$ ipython --no-banner

In [1]: import numpy as np

In [2]: from numpy import linalg as LA

In [3]: np.set_printoptions(precision=2, suppress=True, linewidth=140)

In [4]: other = np.array([[1, 0, -1], [-1, 1, -2], [3, 0, -3]])

In [5]: A = np.tril(other)

In [6]: print(A)
[[ 1  0  0]
 [-1  1  0]
 [ 3  0 -3]]

In [7]: print(LA.matrix_power(A, 2))
[[ 1  0  0]
 [-2  1  0]
 [-6  0  9]]

In [8]: print(np.allclose(A, A.T))
False

In [9]: print((A - A.T) / 2)
[[ 0.   0.5 -1.5]
 [-0.5  0.   0. ]
 [ 1.5  0.   0. ]]

In [10]: print(np.sort(np.abs(LA.eigvals(A))))
[1. 1. 3.]

In [11]: print(np.trace(A))
-1

In [12]: vals, evecs = LA.eig(A)

In [13]: print(np.sort(LA.eigvals(A.T)))
[-3.  1.  1.]

In [14]: print(np.prod(vals))
-3.0

In [15]: print(np.sort(LA.eigvals(LA.inv(A))))
[-0.33  1.    1.  ]

In [16]: print(A @ evecs[:, 0] - vals[0] * evecs[:, 0])
[0. 0. 0.]

In [17]: print(np.sort(LA.eigvals(A @ A)))
[1. 1. 9.]

In [18]: print(np.sort(LA.eigvals(A)))
[-3.  1.  1.]

In [19]: print(LA.matrix_power(A - np.diag(np.diag(A)), 3))
[[0 0 0]
 [0 0 0]
 [0 0 0]]

In [20]: print(LA.matrix_rank(A - A[0, 0] * np.eye(3)))
2

In [21]: G = A.T @ A

In [22]: print(np.allclose(G, G.T))
True

In [23]: print(G)
[[11 -1 -9]
 [-1  1  0]
 [-9  0  9]]

In [24]: print((A @ A.T).shape)
(3, 3)

In [25]: print(LA.matrix_rank(G))
3

In [26]: print(LA.svd(A, compute_uv=False) ** 2)
[19.09  1.62  0.29]

In [27]: print(round(LA.norm(G, 2) / LA.norm(G), 2))
1.0

In [28]: print(round(np.log10(LA.cond(G))))
2

In [29]: K = np.load("w.npy")

In [30]: print(K)
[[ -6   8  -3   2]
 [  3   5  -5   1]
 [  3  23 -18   5]]

In [31]: r = LA.matrix_rank(K)

In [32]: print(r)
2

In [33]: null = LA.svd(K)[2][r:].T

In [34]: print(np.allclose(K @ null, 0))
True

In [35]: print(null.shape)
(4, 2)

In [36]: print([int(LA.matrix_rank(K[:i])) for i in range(1, len(K) + 1)])
[1, 2, 2]

In [37]: print(LA.matrix_rank(K.T @ K), LA.matrix_rank(K @ K.T))
2 2

In [38]: print([int(LA.matrix_rank(np.delete(K, i, axis=0))) for i in range(3)])
[2, 2, 2]
